>>> import numpy as np
>>> np.set_printoptions(precision=3, suppress=True, linewidth=100, floatmode="fixed")
>>> def tidy(a):
...     return np.round(a, 3) + 0
... 
>>> arr = np.load("arr.npy")
>>> print(arr)
[[ 5  4  3  2  5  5  5]
 [ 1  0 -1 -2  1  1  1]
 [ 1  0 -1 -2  1  1  1]
 [ 1  0 -1 -2  1  1  1]
 [ 0 -1 -2 -3  0  0  0]
 [ 1  0 -1 -2  1  1  1]]
>>> blk = np.stack([arr, 2 * arr, arr[::-1]])
>>> print(np.linalg.matrix_rank(blk.reshape(3, -1)))
2
>>> print(blk.sum(axis=0))
[[ 16  12   8   4  16  16  16]
 [  3  -1  -5  -9   3   3   3]
 [  4   0  -4  -8   4   4   4]
 [  4   0  -4  -8   4   4   4]
 [  1  -3  -7 -11   1   1   1]
 [  8   4   0  -4   8   8   8]]
>>> r = np.linalg.matrix_rank(arr)
>>> print(r)
2
>>> N = np.linalg.svd(arr)[2][r:].T
>>> print(N.shape)
(7, 5)
>>> print(np.allclose(arr @ N, 0))
True
>>> print([int(np.linalg.matrix_rank(arr[:, :j + 1])) for j in range(7)])
[1, 2, 2, 2, 2, 2, 2]
>>> U, s, Vt = np.linalg.svd(arr)
>>> V = Vt[:(s > 1e-8).sum()]
>>> rng = np.random.default_rng(379379)
>>> vec = arr[0] + -2 * arr[4] + rng.integers(2) * np.eye(7)[1]
>>> print(vec)
[5.000 7.000 7.000 8.000 5.000 5.000 5.000]
>>> print(np.linalg.matrix_rank(np.vstack([arr, vec])))
3
>>> print(tidy(np.linalg.norm(vec - V.T @ V @ vec)))
0.925
>>> out = arr[0, 0] * arr[1:] - np.outer(arr[1:, 0], arr[0])
>>> print(out)
[[  0  -4  -8 -12   0   0   0]
 [  0  -4  -8 -12   0   0   0]
 [  0  -4  -8 -12   0   0   0]
 [  0  -5 -10 -15   0   0   0]
 [  0  -4  -8 -12   0   0   0]]
>>> print(arr[:, 0] / arr[0, 0])
[1.000 0.200 0.200 0.200 0.000 0.200]
